In [1]: import numpy as np

In [2]: from numpy import linalg as LA

In [3]: np.set_printoptions(precision=2, suppress=True, linewidth=100, floatmode="fixed")

In [4]: rd = lambda a: np.round(a, 2) + 0

In [5]: W0 = np.array([[9, 0, 0, 6, 2],
   ...:     [0, 2, 0, 0, 0],
   ...:     [0, 5, 0, 0, 0],
   ...:     [3, 0, 0, 8, 6],
   ...:     [6, 0, 0, 9, 3]])

In [6]: [round(float(x), 2) for x in LA.svd(W0, compute_uv=False)[:3]]
Out[6]: [18.05, 5.39, 5.27]

In [7]: rd(LA.norm(W0, 2) / LA.norm(W0))
Out[7]: np.float64(0.92)

In [8]: LA.matrix_rank(W0, rtol=0.1)
Out[8]: np.int64(3)

In [9]: np.argsort(-LA.norm(W0, axis=0).round(6), kind="stable")[:3]
Out[9]: array([3, 0, 4])

In [10]: rank = LA.matrix_rank(W0)

In [11]: rank
Out[11]: np.int64(4)

In [12]: ns = LA.svd(W0)[2][rank:].T

In [13]: [int(LA.matrix_rank(W0[:, :j + 1])) for j in range(5)]
Out[13]: [1, 2, 2, 3, 4]

In [14]: [int(LA.matrix_rank(np.delete(W0, i, axis=0))) for i in range(5)]
Out[14]: [3, 4, 4, 3, 3]

In [15]: ns.shape
Out[15]: (5, 1)

In [16]: rd(ns @ ns.T)
Out[16]: 
array([[0.00, 0.00, 0.00, 0.00, 0.00],
       [0.00, 0.00, 0.00, 0.00, 0.00],
       [0.00, 0.00, 1.00, 0.00, 0.00],
       [0.00, 0.00, 0.00, 0.00, 0.00],
       [0.00, 0.00, 0.00, 0.00, 0.00]])

In [17]: rd(ns[:, 0] / ns[np.abs(ns[:, 0]).round(6).argmax(), 0])
Out[17]: array([0.00, 0.00, 1.00, 0.00, 0.00])

In [18]: f = np.array([0, -2, 1])

In [19]: np.correlate(W0[0], W0[1], "full")
Out[19]: array([ 0,  0,  0, 18,  0,  0, 12,  4,  0])

In [20]: np.convolve(W0[0], f)
Out[20]: array([  0, -18,   9,   0, -12,   2,   2])

In [21]: np.cross(W0[0, :3], W0[1, :3])
Out[21]: array([ 0,  0, 18])

In [22]: np.polyval(f, W0[0])
Out[22]: array([-17,   1,   1, -11,  -3])

In [23]: hat = np.triu(np.array([[2, 0, 3, 4, 5],
    ...:     [1, -1, 0, -4, 2],
    ...:     [4, 2, 4, 4, 5],
    ...:     [-4, 2, 1, 3, 2],
    ...:     [-2, -2, 1, 1, 1]]), 1) + np.eye(5)

In [24]: other = hat @ W0 @ LA.inv(hat)

In [25]: hat @ W0 - W0 @ hat
Out[25]: 
array([[ 42.00,  15.00, -27.00,  41.00, -18.00],
       [  0.00,   0.00,   0.00,  -6.00, -22.00],
       [ 42.00,   0.00,   0.00,  97.00,  29.00],
       [ 12.00,   0.00,  -9.00,   6.00, -25.00],
       [  0.00,   0.00, -18.00, -24.00, -48.00]])

In [26]: np.trace(other), np.trace(W0)
Out[26]: (np.float64(22.0), np.int64(22))

In [27]: rd(np.poly(other))
Out[27]: array([   1.00,  -22.00,   79.00,   72.00, -300.00,    0.00])

In [28]: other
Out[28]: 
array([[  51.00,   15.00, -153.00,  551.00, -581.00],
       [   0.00,    2.00,    0.00,   -6.00,  -10.00],
       [  42.00,    5.00, -126.00,  433.00, -417.00],
       [  15.00,    0.00,  -45.00,  146.00, -130.00],
       [   6.00,    0.00,  -18.00,   57.00,  -51.00]])

In [29]: np.einsum("ij,ji->", other, other)
Out[29]: np.float64(326.0)

In [30]: rd(LA.det(2 * other)), rd(LA.det(other))
Out[30]: (np.float64(0.0), np.float64(0.0))

In [31]: rd(np.poly(other))
Out[31]: array([   1.00,  -22.00,   79.00,   72.00, -300.00,    0.00])

In [32]: X = np.loadtxt("a.csv", delimiter=",")

In [33]: X
Out[33]: 
array([[  0.00,  -4.00,  -2.00,  -3.00,   6.00,  -8.00,  -3.00,  -7.00,  -5.00,  -1.00,  -2.00,
         -2.00,   7.00],
       [  4.00,   0.00,   2.00,   1.00,  10.00,  -4.00,   1.00,  -3.00,  -1.00,   3.00,   2.00,
          2.00,  11.00],
       [ -2.00,  -6.00,  -4.00,  -5.00,   4.00, -10.00,  -5.00,  -9.00,  -7.00,  -3.00,  -4.00,
         -4.00,   5.00],
       [  4.00,   0.00,   2.00,   1.00,  10.00,  -4.00,   1.00,  -3.00,  -1.00,   3.00,   2.00,
          2.00,  11.00],
       [  0.00,  -4.00,  -2.00,  -3.00,   6.00,  -8.00,  -3.00,  -7.00,  -5.00,  -1.00,  -2.00,
         -2.00,   7.00],
       [  1.00,  -3.00,  -1.00,  -2.00,   7.00,  -7.00,  -2.00,  -6.00,  -4.00,   0.00,  -1.00,
         -1.00,   8.00],
       [  3.00,  -1.00,   1.00,   0.00,   9.00,  -5.00,   0.00,  -4.00,  -2.00,   2.00,   1.00,
          1.00,  10.00],
       [ -1.00,  -5.00,  -3.00,  -4.00,   5.00,  -9.00,  -4.00,  -8.00,  -6.00,  -2.00,  -3.00,
         -3.00,   6.00],
       [  2.00,  -2.00,   0.00,  -1.00,   8.00,  -6.00,  -1.00,  -5.00,  -3.00,   1.00,   0.00,
          0.00,   9.00],
       [  1.00,  -3.00,  -1.00,  -2.00,   7.00,  -7.00,  -2.00,  -6.00,  -4.00,   0.00,  -1.00,
         -1.00,   8.00],
       [  2.00,  -2.00,   0.00,  -1.00,   8.00,  -6.00,  -1.00,  -5.00,  -3.00,   1.00,   0.00,
          0.00,   9.00]])

In [34]: f = np.array([4, -5, 5])

In [35]: np.cross(X[6, :3], X[7, :3])
Out[35]: array([  8.00,   8.00, -16.00])
